In [1]: import numpy as np

In [2]: np.set_printoptions(suppress=True, linewidth=200)

In [3]: def tidy(a):
   ...:     return np.round(a, 3) + 0
   ...: 

In [4]: X = np.load("layer14.npy")

In [5]: X
Out[5]: 
array([[-2,  1, -1],
       [-1, -2,  1],
       [ 1, -1, -2]])

In [6]: Q = X.astype(float).copy()

In [7]: for j in range(3):
   ...:     Q[:, j] -= Q[:, :j] @ (Q[:, :j].T @ Q[:, j])
   ...:     Q[:, j] /= np.linalg.norm(Q[:, j])
   ...: 

In [8]: tidy(Q.T @ X)
Out[8]: 
array([[ 2.449, -0.408, -0.408],
       [ 0.   ,  2.415, -0.483],
       [ 0.   ,  0.   ,  2.366]])

In [9]: tidy(Q)
Out[9]: 
array([[-0.816,  0.276, -0.507],
       [-0.408, -0.897,  0.169],
       [ 0.408, -0.345, -0.845]])

In [10]: tidy(Q.T @ Q)
Out[10]: 
array([[1., 0., 0.],
       [0., 1., 0.],
       [0., 0., 1.]])

In [11]: A = np.load("arr.npy")

In [12]: A
Out[12]: 
array([[3., 1., 0.],
       [0., 3., 1.],
       [0., 0., 3.]])

In [13]: Q, V = np.linalg.qr(A[:, :1])[0], np.linalg.qr(A[:, 1:])[0]

In [14]: sv = np.linalg.svd(Q.T @ V, compute_uv=False)

In [15]: (sv > 0.9).sum()
Out[15]: np.int64(0)

In [16]: tidy(np.linalg.norm(Q @ Q.T - V @ V.T, 2))
Out[16]: np.float64(1.0)

In [17]: u = np.array([0, 1, 1])

In [18]: np.convolve(A[2], u)
Out[18]: array([0., 0., 0., 3., 3.])

In [19]: def softmax(z):
    ...:     e = np.exp(z - z.max(axis=-1, keepdims=True))
    ...:     return e / e.sum(axis=-1, keepdims=True)
    ...: 

In [20]: tidy(softmax(A[2]))
Out[20]: array([0.045, 0.045, 0.909])

In [21]: scores = A @ A.T / np.sqrt(3)

In [22]: tidy(softmax(scores))
Out[22]: 
array([[0.98 , 0.017, 0.003],
       [0.017, 0.966, 0.017],
       [0.005, 0.03 , 0.964]])

In [23]: tidy(softmax(scores)[2] @ A)
Out[23]: array([0.016, 0.096, 2.924])

In [24]: M2 = np.array([[2, 0, -1], [0, 0, 1], [-2, 0, -2]])

In [25]: np.vstack([X, M2.T]).shape
Out[25]: (6, 3)

In [26]: np.einsum("ij,ij->i", X, X)
Out[26]: array([6, 6, 6])

In [27]: M2.T @ X.T
Out[27]: 
array([[-2, -4,  6],
       [ 0,  0,  0],
       [ 5, -3,  2]])

In [28]: np.linalg.matrix_rank(np.vstack([X, M2.T]))
Out[28]: np.int64(3)

In [29]: E = np.array([[-1, 2, -1, 2, -1, 2],
    ...:     [0, 0, 0, 0, 0, 0],
    ...:     [2, -2, 2, -2, 2, -2],
    ...:     [-1, 2, -1, 2, -1, 2],
    ...:     [0, 0, 0, 0, 0, 0],
    ...:     [2, -2, 2, -2, 2, -2]])

In [30]: E
Out[30]: 
array([[-1,  2, -1,  2, -1,  2],
       [ 0,  0,  0,  0,  0,  0],
       [ 2, -2,  2, -2,  2, -2],
       [-1,  2, -1,  2, -1,  2],
       [ 0,  0,  0,  0,  0,  0],
       [ 2, -2,  2, -2,  2, -2]])

In [31]: W = np.array([[0, -1, -2, 1, -2],
    ...:     [-2, -1, -1, -2, -2],
    ...:     [-1, -1, -2, 2, 0],
    ...:     [1, 2, 0, -2, 0],
    ...:     [2, -2, -1, 1, 1],
    ...:     [-1, 0, -1, -2, -2]])

In [32]: b = np.array([0, -1, 0, -2, 0])

In [33]: act = np.maximum(E @ W + b, 0)

In [34]: act
Out[34]: 
array([[ 0,  5,  1,  0,  0],
       [ 0,  0,  0,  0,  0],
       [ 6,  0,  0, 18,  6],
       [ 0,  5,  1,  0,  0],
       [ 0,  0,  0,  0,  0],
       [ 6,  0,  0, 18,  6]])

In [35]: np.linalg.matrix_rank(act)
Out[35]: np.int64(2)

In [36]: (act > 0).astype(int)
Out[36]: 
array([[0, 1, 1, 0, 0],
       [0, 0, 0, 0, 0],
       [1, 0, 0, 1, 1],
       [0, 1, 1, 0, 0],
       [0, 0, 0, 0, 0],
       [1, 0, 0, 1, 1]])

In [37]: basis = np.array([[0, 1], [2, 2], [1, 0], [0, 2], [0, 0]])

In [38]: W @ basis
Out[38]: 
array([[-4,  0],
       [-3, -8],
       [-4,  1],
       [ 4,  1],
       [-5,  0],
       [-1, -5]])
